% ipython --no-banner

In [1]: import numpy as np

In [2]: np.set_printoptions(precision=2, suppress=True, linewidth=120, sign=" ")

In [3]: rd = lambda a: np.round(a, 2) + 0

In [4]: arr = np.load("x.npy")

In [5]: print(arr)
[[ 1.86  3.58  1.7  -1.34 -1.09  1.04]
 [ 2.33  3.33 -0.15 -0.46  2.3  -1.28]
 [ 1.29 -2.    2.2  -0.89  2.57 -1.  ]
 [ 2.86 -3.85 -1.87 -0.66  3.09 -3.29]
 [-1.04 -4.28 -0.9   4.66 -1.16  3.76]
 [-1.27 -1.59 -4.11  1.44 -3.15 -3.88]
 [ 3.97 -3.27 -0.84 -1.43  0.23  1.8 ]
 [ 2.49 -0.54 -0.67  1.62  0.78 -3.51]
 [ 3.13  5.38  1.22  0.95  0.86 -3.1 ]
 [-1.99  1.5  -2.74  0.52  1.45  1.52]
 [-0.57  1.29  4.73 -1.    0.48  5.48]
 [-2.16 -2.7  -0.39 -1.93 -0.14 -1.64]
 [-0.71  3.57 -3.22 -0.09 -1.58 -0.81]
 [-1.01  1.89  1.34 -1.18  2.45  1.46]
 [ 0.77  2.15 -0.61  1.49 -1.36 -0.3 ]
 [-2.88  2.    1.76  5.52 -3.76 -0.67]
 [ 2.68 -1.81 -0.71 -1.42  4.49  1.57]
 [-1.86  0.82 -1.59 -0.26 -2.01 -1.92]
 [-0.39  2.67 -3.53  3.42 -0.31  1.02]
 [ 1.45 -1.8   1.81 -0.56 -1.96  6.13]
 [ 1.18 -0.63  1.07  1.21 -0.4  -5.  ]
 [ 6.65 -1.87  5.74 -1.53  1.08  1.82]
 [ 3.11  1.6   0.24 -3.45  1.25  0.96]
 [ 3.33  0.35 -3.    2.2  -1.71  1.34]
 [-2.43 -3.74 -4.1  -4.29  0.26 -2.9 ]
 [-0.3   0.89  2.39 -2.12  1.22 -2.82]
 [-1.52  0.75  1.79 -0.72 -3.19 -0.41]
 [-6.23  0.27 -2.49  2.17  1.04 -2.18]
 [ 0.91 -2.03 -6.51 -0.03  0.57 -1.12]
 [-1.27 -1.65 -3.96  1.34  0.63 -3.65]
 [ 2.57 -1.97 -0.74  4.32 -1.79 -2.51]]

In [6]: Xc = arr - arr.mean(axis=0)

In [7]: U, sig, Vt = np.linalg.svd(Xc, full_matrices=False)

In [8]: print(np.searchsorted(np.cumsum(sig ** 2) / (sig ** 2).sum(), 0.9) + 1)
5

In [9]: print(rd(np.abs(Vt[-1])))
[ 0.18  0.02  0.13  0.54  0.81  0.04]

In [10]: print(np.linalg.matrix_rank(Xc))
6

In [11]: print(np.abs(U[:, 0]).argmax())
21

In [12]: O, evecs = np.linalg.qr(arr[:, :5])[0], np.linalg.qr(arr[:, 5:])[0]

In [13]: sig = np.linalg.svd(O.T @ evecs, compute_uv=False)

In [14]: print((sig > 0.9).sum())
0

In [15]: print(rd(np.degrees(np.arccos(sig.clip(0, 1)))))
[ 67.33]

In [16]: G = np.cov(arr, rowvar=False)

In [17]: print(rd(np.linalg.eigvalsh(G)[::-1]))
[ 11.85   7.78   6.05   4.77   3.8    2.19]

In [18]: print(np.argwhere(np.triu(np.abs(np.corrcoef(arr.T)) > 0.8, 1)))
[]

In [19]: A = np.loadtxt("arr.csv", delimiter=",")

In [20]: print(rd(A))
[[-0.1  -0.06  0.   -0.43 -0.25 -0.02  0.5   0.37 -0.3  -0.32  0.39]
 [ 0.65 -0.19  0.   -0.14 -0.27  0.05 -0.45  0.4   0.23 -0.14  0.07]
 [-0.17  0.03 -0.37  0.3   0.19  0.26  0.17  0.69  0.11 -0.02 -0.37]
 [ 0.31 -0.32 -0.28 -0.36  0.03 -0.18  0.28 -0.07 -0.22  0.53 -0.39]
 [ 0.24 -0.31  0.21  0.63 -0.39  0.24  0.37 -0.1  -0.13  0.12  0.09]
 [ 0.1   0.06  0.16  0.34  0.14 -0.83 -0.01  0.3  -0.19  0.04  0.07]
 [-0.17  0.36  0.2  -0.05 -0.49  0.1  -0.31  0.15 -0.52  0.17 -0.35]
 [-0.05 -0.54  0.25 -0.01  0.32  0.07 -0.18 -0.05 -0.4  -0.49 -0.33]
 [-0.15 -0.23  0.06  0.01  0.32  0.25 -0.3   0.23 -0.29  0.51  0.52]
 [ 0.56  0.53  0.12  0.01  0.44  0.26  0.19 -0.03 -0.3  -0.08  0.02]
 [ 0.07  0.02 -0.77  0.22 -0.11 -0.05 -0.21 -0.23 -0.38 -0.23  0.19]]

In [21]: x0 = np.array([6, 9, 3, 0, 6, 5, 9, 6, 6, 3, 6])

In [22]: rhs = A @ x0

In [23]: print(rd(rhs))
[ 3.58  0.57  4.6  -2.48  1.05 -0.58 -6.22 -9.88  2.01 11.96 -7.74]

In [24]: print(rd(np.linalg.solve(A, A[:, 2])))
[ 0.  0.  1.  0.  0.  0.  0.  0.  0.  0.  0.]

In [25]: print(rd(np.linalg.solve(A, rhs + A[:, 10])))
[ 6.  9.  3.  0.  6.  5.  9.  6.  6.  3.  7.]

In [26]: print(rd(np.linalg.solve(A.T, A[9])))
[ 0.  0.  0.  0.  0.  0.  0.  0.  0.  1.  0.]

In [27]: def softmax(z):
    ...:     e = np.exp(z - z.max(axis=-1, keepdims=True))
    ...:     return e / e.sum(axis=-1, keepdims=True)
    ...: 

In [28]: print(rd(softmax(A[9])))
[ 0.13  0.13  0.09  0.08  0.12  0.1   0.09  0.07  0.06  0.07  0.08]

In [29]: print(rd(softmax(10 * A[9])))
[ 0.46  0.35  0.01  0.    0.14  0.02  0.01  0.    0.    0.    0.  ]

In [30]: print(rd(softmax(A[9] + 5)))
[ 0.13  0.13  0.09  0.08  0.12  0.1   0.09  0.07  0.06  0.07  0.08]

In [31]: print(rd(softmax(A).sum(axis=1)))
[ 1.  1.  1.  1.  1.  1.  1.  1.  1.  1.  1.]

In [32]: att = A @ A.T / np.sqrt(11)

In [33]: print(rd(softmax(att)[9] @ A))
[ 0.13 -0.04 -0.03  0.05  0.01  0.02  0.01  0.14 -0.22  0.   -0.01]

In [34]: print(softmax(att).round(6).argmax(axis=1))
[  0   1   2   3   4   5   6   7   8   9  10]

In [35]: f = np.array([3, -7, -5])

In [36]: print(rd(np.polyval(f, A[6])))
[-3.73 -7.15 -6.29 -4.61 -0.81 -5.64 -2.51 -6.01 -0.55 -6.09 -2.2 ]

In [37]: print(rd(np.cross(A[6, :3], A[8, :3])))
[ 0.07 -0.02  0.09]

In [38]: f = np.array([5, 5, -9, 2, 9, -7, 2, 4, 2, -3, -1])

In [39]: other = A + np.outer(f, np.eye(11)[0])

In [40]: print(np.linalg.matrix_rank(np.linalg.inv(other) - np.linalg.inv(A), tol=1e-8))
1

In [41]: x0 = np.array([8, 3, 2, 8, -1, 1, 8, -7, -5, -8, -1])

In [42]: rhs = A @ x0

In [43]: beta, lr = np.zeros(11), 1 / np.linalg.norm(A, 2) ** 2

In [44]: for i in range(50):
    ...:     beta -= lr * A.T @ (A @ beta - rhs)
    ...:     if i % 10 == 0: print(i, round(np.linalg.norm(A @ beta - rhs), 2))
    ...: 
0 0.0
10 0.0
20 0.0
30 0.0
40 0.0

In [45]: print(rd(beta))
[ 8.  3.  2.  8. -1.  1.  8. -7. -5. -8. -1.]

In [46]: rng = np.random.default_rng(3567)

In [47]: feats = rng.normal(size=(38, 9))

In [48]: feats = 20 * feats / np.linalg.norm(feats, axis=1, keepdims=True)

In [49]: print(rd(feats))
[[ -8.63  -3.5   -1.79   0.73   2.91   4.33   3.66  15.45  -5.5 ]
 [  2.82  -5.49   6.78  -3.41   9.77  12.96  -2.41   0.16   5.9 ]
 [ -3.89   0.2    9.38   5.76   2.3   -9.12   1.81 -13.     1.75]
 [  0.04  -5.02   3.4    1.86   9.58   7.13   0.14 -14.66   1.5 ]
 [ -3.82  -2.59  -9.19  -2.98  -6.5  -12.44  -3.31  -5.4   -6.95]
 [  4.18   9.     7.93  -4.07   5.05   6.93   0.24  11.68  -3.45]
 [  0.99  -1.36   6.61   5.95  -7.09  -5.1   -0.5    6.92 -13.92]
 [  9.23   6.48   1.55   6.9    8.9    1.07   3.27   6.74  -9.29]
 [  0.88  -4.36  -0.41 -12.06 -10.23  -3.52   5.83   2.57   8.77]
 [ -0.36  -1.53  11.34  -4.58  -8.51  11.76  -1.76   3.64  -4.59]
 [ -5.51   1.49   5.61 -13.02  -7.92   8.31   4.87  -0.22  -3.3 ]
 [ -2.05  -0.68  12.99   0.45   3.76   5.19  -7.63  10.75   3.38]
 [  5.58   7.62   0.84  10.89  -4.48  -6.94  10.66   0.55  -3.05]
 [ -2.91  -3.64   7.55 -11.73  -2.27   5.73   8.6    2.21  -8.18]
 [ -2.15   1.64   0.44  12.82  -9.49   4.9    4.    -6.52   7.45]
 [  5.    -3.03   5.84   7.58  -0.66  -5.89   9.25   9.38  -8.1 ]
 [  5.7   -5.34  -5.8    5.01  -9.38 -13.73  -0.35   1.74  -0.71]
 [  0.35   3.43 -11.28  -4.34 -12.3    6.02   0.9    1.8    7.11]
 [  7.09  -2.39   3.6   15.23   8.1   -1.66   4.21  -1.27   3.37]
 [ -5.53   3.77  -5.62  -1.07  -5.95   6.92  -6.76   9.66  10.01]
 [ -0.3    3.57 -16.7   -5.04   5.97   5.57  -0.84  -2.52  -2.99]
 [  6.48  -0.4  -10.     7.61  13.67  -0.26  -0.76   2.04   2.87]
 [ -1.38  11.75   0.81   1.3   -1.11   5.91  -1.45   9.44 -11.41]
 [ -9.55   4.25   3.27   0.2    3.79 -11.38   4.16   8.18   7.21]
 [  3.51  -2.    -4.06   3.81  10.81 -10.06   3.33   3.25  10.62]
 [ -0.05  15.56   0.82  -2.92   7.07  -3.07  -4.49   7.47  -3.64]
 [ -4.6    8.05  -6.8    2.62   4.93   7.93  -2.2  -12.8    2.22]
 [ -1.71  -7.49   7.82  -7.61  10.11   0.48  -5.22   9.25  -2.58]
 [  7.98  -2.48  -7.03   3.09  13.29   5.94   3.02  -3.17   6.33]
 [ -4.07  11.94   8.95 -10.37  -6.14  -3.08  -0.11   1.9   -1.58]
 [ 11.32  12.27  -4.95   0.99   3.47  -3.05   6.65   5.5    0.49]
 [  7.22   7.73  -2.38   7.07  -2.91   1.21  -6.89  -9.32  -9.4 ]
 [  2.74   1.94  -3.61   1.05   1.88  10.79  -6.11  -7.82 -12.5 ]
 [ -4.87   9.21  -5.86  -8.81   5.08  -4.16   2.29  -2.53  11.16]
 [-12.98   2.62   5.54  -6.9   -7.     5.59  -0.05  -2.01  -7.88]
 [ -5.54   0.28   3.77  -4.52 -12.84   9.59  -5.54   5.35  -4.3 ]
 [ -8.49   0.54   1.14  -4.78  -1.54 -14.63  -5.32   7.57   1.16]
 [  1.15   3.43   8.3  -10.57   4.12 -10.16  -7.64   4.58   2.57]]

In [50]: print(rd(softmax(feats[12])))
[ 0.    0.02  0.    0.55  0.    0.    0.43  0.    0.  ]

In [51]: print(rd(softmax(feats[12] + -1)))
[ 0.    0.02  0.    0.55  0.    0.    0.43  0.    0.  ]

In [52]: att = feats @ feats.T / np.sqrt(9)

In [53]: print(softmax(att).round(6).argmax(axis=1))
[  0   1   2   3   4   5   6   7   8   9  10  11  12  13  14  15  16  17  18  19  20  21  22  23  24  25  26  27  28
  29  30  31  32  33  34  35  36  37]
